>>> import numpy as np
>>> from numpy import linalg as LA
>>> np.set_printoptions(precision=2, suppress=True, linewidth=200)
>>> def rd(a):
...     return np.round(a, 2) + 0
... 
>>> A = np.array([[1, 1, 0, 1, 2, 2, 0, 3, 0, 1],
...     [1, 0, 3, 3, 3, 1, 1, 1, 3, 3],
...     [0, 1, 1, 2, 2, 0, 1, 3, 0, 2],
...     [3, 0, 3, 3, 3, 2, 2, 3, 2, 2],
...     [3, 1, 0, 3, 3, 3, 0, 0, 1, 3],
...     [0, 1, 2, 0, 0, 2, 1, 2, 0, 1],
...     [3, 2, 3, 0, 3, 2, 1, 3, 3, 1],
...     [3, 2, 2, 3, 0, 1, 0, 2, 2, 2],
...     [0, 3, 3, 1, 0, 2, 3, 2, 0, 1],
...     [2, 0, 2, 1, 3, 2, 0, 3, 3, 2],
...     [1, 0, 1, 1, 3, 0, 2, 1, 2, 0],
...     [1, 0, 3, 1, 0, 0, 1, 2, 0, 3],
...     [0, 3, 0, 3, 1, 1, 2, 3, 3, 1],
...     [3, 3, 0, 1, 3, 0, 0, 2, 1, 0]])
>>> A[11] = A[3]
>>> print(A)
[[1 1 0 1 2 2 0 3 0 1]
 [1 0 3 3 3 1 1 1 3 3]
 [0 1 1 2 2 0 1 3 0 2]
 [3 0 3 3 3 2 2 3 2 2]
 [3 1 0 3 3 3 0 0 1 3]
 [0 1 2 0 0 2 1 2 0 1]
 [3 2 3 0 3 2 1 3 3 1]
 [3 2 2 3 0 1 0 2 2 2]
 [0 3 3 1 0 2 3 2 0 1]
 [2 0 2 1 3 2 0 3 3 2]
 [1 0 1 1 3 0 2 1 2 0]
 [3 0 3 3 3 2 2 3 2 2]
 [0 3 0 3 1 1 2 3 3 1]
 [3 3 0 1 3 0 0 2 1 0]]
>>> # row 11 repeats row 3
>>> def softmax(z):
...     e = np.exp(z - z.max(axis=-1, keepdims=True))
...     return e / e.sum(axis=-1, keepdims=True)
... 
>>> print(rd(softmax(A[0] + -1)))
[0.06 0.06 0.02 0.06 0.15 0.15 0.02 0.41 0.02 0.06]
>>> print(rd(softmax(A[0])))
[0.06 0.06 0.02 0.06 0.15 0.15 0.02 0.41 0.02 0.06]
>>> print(rd(softmax(10 * A[0])))
[0. 0. 0. 0. 0. 0. 0. 1. 0. 0.]
>>> S = A @ A.T / np.sqrt(10)
>>> print(softmax(S).round(6).argmax(axis=1))
[ 3  1  3  3  4  8  6  3  8  3  3  3 12  6]
>>> print(rd(softmax(S)[0] @ A))
[2.62 0.61 2.4  2.19 2.81 1.92 1.35 2.75 2.09 1.8 ]
>>> gram = A.T @ A
>>> print(np.allclose(gram, gram.T))
True
>>> print(LA.matrix_rank(gram))
10
>>> print(gram)
[[61 25 41 46 59 37 18 50 44 38]
 [25 39 22 27 25 22 19 39 23 19]
 [41 22 59 41 47 37 32 54 42 39]
 [46 27 41 63 54 36 28 53 45 47]
 [59 25 47 54 81 41 28 63 54 46]
 [37 22 37 36 41 40 21 44 31 35]
 [18 19 32 28 28 21 29 35 24 20]
 [50 39 54 53 63 44 35 81 50 44]
 [44 23 42 45 54 31 24 50 54 36]
 [38 19 39 47 46 35 20 44 36 43]]
>>> rng = np.random.default_rng(23218)
>>> idx = rng.permutation(10)
>>> M2 = A[:, idx] * rng.choice([-1, 1], 10)
>>> print(M2)
[[ 0 -3 -2 -1  2  0 -1  0  1 -1]
 [-3 -1 -1 -3  3 -3  0  1  1 -3]
 [ 0 -3  0 -2  2 -1 -1  1  0 -2]
 [-2 -3 -2 -2  3 -3  0  2  3 -3]
 [-1  0 -3 -3  3  0 -1  0  3 -3]
 [ 0 -2 -2 -1  0 -2 -1  1  0  0]
 [-3 -3 -2 -1  3 -3 -2  1  3  0]
 [-2 -2 -1 -2  0 -2 -2  0  3 -3]
 [ 0 -2 -2 -1  0 -3 -3  3  0 -1]
 [-3 -3 -2 -2  3 -2  0  0  2 -1]
 [-2 -1  0  0  3 -1  0  2  1 -1]
 [-2 -3 -2 -2  3 -3  0  2  3 -3]
 [-3 -3 -1 -1  1  0 -3  2  0 -3]
 [-1 -2  0  0  3  0 -3  0  3 -1]]
>>> U, _, Vh = LA.svd(A.T @ M2)
>>> print(rd(U @ Vh))
[[ 0.  0.  0.  0.  0.  0.  0.  0.  1.  0.]
 [ 0.  0.  0.  0.  0.  0. -1.  0.  0.  0.]
 [ 0.  0.  0.  0.  0. -1.  0.  0.  0.  0.]
 [ 0.  0.  0.  0.  0.  0.  0.  0.  0. -1.]
 [ 0.  0.  0.  0.  1.  0.  0.  0.  0.  0.]
 [ 0.  0. -1.  0.  0.  0.  0.  0.  0.  0.]
 [ 0.  0.  0.  0.  0.  0.  0.  1.  0.  0.]
 [ 0. -1.  0.  0.  0.  0.  0.  0.  0.  0.]
 [-1.  0.  0.  0.  0.  0.  0.  0.  0.  0.]
 [ 0.  0.  0. -1.  0.  0.  0.  0.  0.  0.]]
>>> F = (rng.random((14, 14)) < 0.3) + np.eye(14)
>>> F /= F.sum(axis=1, keepdims=True)
>>> print(rd(F))
[[0.33 0.   0.   0.   0.17 0.   0.   0.   0.17 0.   0.   0.17 0.17 0.  ]
 [0.2  0.2  0.   0.   0.2  0.   0.   0.   0.2  0.   0.   0.2  0.   0.  ]
 [0.   0.   0.33 0.   0.17 0.17 0.   0.   0.17 0.17 0.   0.   0.   0.  ]
 [0.   0.   0.   0.2  0.   0.   0.   0.   0.2  0.2  0.   0.   0.2  0.2 ]
 [0.   0.   0.   0.   0.5  0.   0.25 0.25 0.   0.   0.   0.   0.   0.  ]
 [0.   0.   0.   0.   0.12 0.25 0.12 0.12 0.   0.   0.12 0.12 0.   0.12]
 [0.   0.   0.33 0.33 0.   0.   0.33 0.   0.   0.   0.   0.   0.   0.  ]
 [0.   0.   0.   0.33 0.   0.   0.33 0.33 0.   0.   0.   0.   0.   0.  ]
 [0.   0.   0.   0.   0.   0.   0.   0.   0.4  0.   0.2  0.2  0.   0.2 ]
 [0.17 0.   0.   0.   0.   0.   0.   0.17 0.17 0.17 0.   0.   0.17 0.17]
 [0.17 0.17 0.   0.   0.   0.   0.   0.   0.17 0.17 0.17 0.   0.   0.17]
 [0.   0.   0.   0.   0.   0.   0.   0.   0.   0.   0.5  0.5  0.   0.  ]
 [0.   0.   0.   0.   0.   0.25 0.   0.   0.   0.   0.25 0.   0.25 0.25]
 [0.   0.   0.17 0.17 0.   0.   0.   0.   0.   0.   0.   0.17 0.17 0.33]]
>>> # row-stochastic, so 1 is an eigenvalue
>>> M2 = F / LA.norm(F, axis=1, keepdims=True)
>>> gram = M2 @ M2.T
>>> print(np.argwhere(np.triu(np.abs(gram) > 0.95, 1)))
[]
>>> print(rd(LA.norm(M2, axis=1)))
[1. 1. 1. 1. 1. 1. 1. 1. 1. 1. 1. 1. 1. 1.]
>>> print((gram - 2 * np.eye(14)).round(6).argmax(axis=1))
[ 1  0  6  9  5 12  7  6 10  3  9  8  5  3]
